$ ipython --no-banner

In [1]: import numpy as np

In [2]: import numpy.linalg as la

In [3]: np.set_printoptions(precision=2, suppress=True, linewidth=160, legacy="1.25")

In [4]: def tidy(a):
   ...:     return np.round(a, 2) + 0
   ...: 

In [5]: feats = np.loadtxt("sample13.csv", delimiter=",")

In [6]: feats
Out[6]: 
array([[-0.4 , -1.  ,  0.5 ,  0.52, -1.5 , -2.4 ,  0.4 ,  0.  ,  0.3 ,  0.1 ],
       [-0.3 , -1.1 ,  1.4 ,  0.33, -0.5 ,  1.2 ,  1.  , -1.5 , -0.1 ,  0.8 ],
       [-1.  ,  1.3 , -0.9 ,  1.02,  0.  ,  0.8 , -0.8 , -2.2 ,  1.3 ,  1.1 ],
       [-0.6 , -0.7 ,  0.  ,  0.62,  0.5 ,  1.  ,  2.4 , -0.7 , -0.9 ,  0.1 ],
       [-1.4 , -0.8 , -1.2 ,  1.41,  0.  , -0.4 , -0.4 ,  0.5 ,  0.  , -0.3 ],
       [ 0.  ,  0.9 ,  2.4 ,  0.15,  0.6 , -0.2 , -1.4 ,  1.  ,  1.3 , -0.6 ],
       [ 0.9 , -0.1 , -0.3 , -1.01, -0.5 ,  0.3 ,  0.3 , -1.2 ,  1.8 ,  0.3 ],
       [ 0.6 , -2.3 ,  0.9 , -0.62, -0.8 ,  1.6 ,  1.  ,  0.4 , -0.8 ,  0.2 ],
       [ 1.2 , -0.2 , -0.3 , -1.1 , -0.7 ,  0.1 ,  1.1 , -1.  , -0.1 ,  0.1 ],
       [-0.3 , -0.3 , -0.6 ,  0.35,  1.6 , -0.6 ,  0.  , -1.4 ,  1.2 ,  0.1 ],
       [ 0.4 , -0.9 ,  0.1 , -0.21, -1.5 , -0.1 ,  0.2 , -0.1 , -0.2 , -0.3 ],
       [ 0.7 ,  0.9 , -1.6 , -0.67,  0.7 ,  0.1 ,  1.2 ,  0.7 , -2.1 , -1.1 ],
       [ 1.1 , -0.9 ,  0.5 , -1.07, -1.1 , -0.1 , -0.1 , -1.  , -0.1 , -0.4 ],
       [-0.9 ,  1.2 , -1.6 ,  0.75,  0.1 , -0.1 ,  0.2 ,  0.1 , -1.  ,  1.1 ],
       [-1.8 , -0.2 , -0.7 ,  1.54,  0.8 ,  1.  , -0.3 ,  0.6 ,  1.1 , -0.6 ],
       [-0.9 ,  0.7 ,  0.1 ,  0.86, -0.7 , -0.9 ,  0.  , -0.2 , -0.7 , -0.6 ],
       [-1.7 ,  0.7 ,  0.  ,  1.76, -0.4 , -1.3 , -1.3 ,  1.5 ,  0.7 ,  0.1 ],
       [-0.2 , -0.2 ,  1.9 ,  0.25,  1.3 , -0.2 , -1.2 , -1.1 , -0.4 , -1.2 ],
       [-0.5 ,  2.7 ,  1.  ,  0.43,  0.  ,  0.7 , -0.5 , -0.3 ,  0.4 ,  1.  ],
       [-1.  ,  0.3 ,  0.  ,  0.99,  0.3 , -0.2 ,  0.5 , -1.2 , -0.5 ,  0.3 ],
       [-0.6 ,  1.  , -0.5 ,  0.58,  0.2 ,  1.2 , -0.1 ,  1.1 , -1.1 ,  0.3 ],
       [-0.6 , -1.6 ,  1.5 ,  0.39,  2.1 ,  0.8 , -2.  ,  0.1 ,  0.  ,  0.5 ],
       [ 1.8 , -1.6 , -1.9 , -1.87,  1.4 , -1.3 , -0.2 ,  0.  , -0.1 ,  1.2 ],
       [-1.7 ,  1.  , -1.  ,  1.73,  1.5 ,  0.4 , -0.3 , -0.2 ,  0.6 , -0.2 ],
       [-0.1 ,  1.  , -0.3 ,  0.09,  0.4 , -0.7 ,  1.9 , -0.7 , -1.7 ,  0.1 ],
       [ 0.4 ,  1.5 , -0.9 , -0.31,  1.6 , -3.  ,  0.1 , -0.4 ,  0.1 ,  0.1 ],
       [ 0.8 ,  0.6 ,  0.3 , -0.66,  1.6 ,  0.2 ,  0.6 ,  0.3 , -1.5 ,  1.  ],
       [ 0.  , -1.1 , -0.4 ,  0.04, -0.4 , -0.6 , -0.5 ,  0.5 , -0.7 , -0.1 ],
       [-1.3 , -1.2 , -1.7 ,  1.22,  1.7 ,  0.7 , -1.3 , -0.9 ,  0.8 , -0.1 ],
       [-0.3 , -0.3 , -0.5 ,  0.34,  0.7 , -0.5 ,  0.1 ,  0.3 ,  0.4 ,  0.3 ],
       [ 0.1 ,  0.6 , -0.5 , -0.07, -0.4 ,  1.5 , -0.2 ,  0.9 , -0.4 ,  0.2 ],
       [ 0.3 , -0.4 , -0.5 , -0.23,  0.  , -1.1 , -1.2 ,  0.9 , -1.1 , -0.6 ],
       [ 0.8 , -0.1 , -0.2 , -0.89,  1.5 , -1.  , -0.8 ,  1.1 ,  0.  ,  0.5 ],
       [-1.9 , -1.  ,  1.2 ,  1.77, -0.7 ,  1.5 ,  0.7 , -0.8 ,  1.  ,  0.7 ],
       [-0.7 ,  1.5 , -1.1 ,  0.78,  1.7 ,  2.4 ,  2.4 ,  0.6 , -1.6 , -1.4 ],
       [ 0.7 ,  0.4 ,  0.8 , -0.8 , -0.3 , -1.7 ,  0.5 ,  1.6 ,  1.3 ,  1.1 ],
       [-0.8 ,  0.  ,  0.4 ,  0.99, -0.3 , -1.7 ,  0.3 , -0.1 , -0.5 , -1.  ],
       [-0.4 ,  0.6 , -0.8 ,  0.27, -0.2 ,  1.  ,  1.1 , -0.9 , -0.1 , -0.7 ],
       [-1.3 ,  0.  , -0.5 ,  1.24, -0.6 , -1.2 ,  1.3 ,  0.  ,  1.2 ,  0.9 ]])

In [7]: labels = feats[:, 1] > np.median(feats[:, 1])

In [8]: f = feats[labels].mean(axis=0) - feats[~labels].mean(axis=0)

In [9]: ((feats - feats.mean(axis=0)) @ f > 0).astype(int)
Out[9]: array([0, 0, 1, 0, 0, 1, 0, 0, 0, 0, 0, 1, 0, 1, 1, 1, 1, 0, 1, 1, 1, 0, 0, 1, 1, 1, 1, 0, 0, 0, 1, 0, 0, 0, 1, 1, 1, 1, 1])

In [10]: tidy((((feats - feats.mean(axis=0)) @ f > 0) == labels).mean())
Out[10]: 0.97

In [11]: labels.astype(int)
Out[11]: array([0, 0, 1, 0, 0, 1, 0, 0, 0, 0, 0, 1, 0, 1, 0, 1, 1, 0, 1, 1, 1, 0, 0, 1, 1, 1, 1, 0, 0, 0, 1, 0, 0, 0, 1, 1, 1, 1, 1])
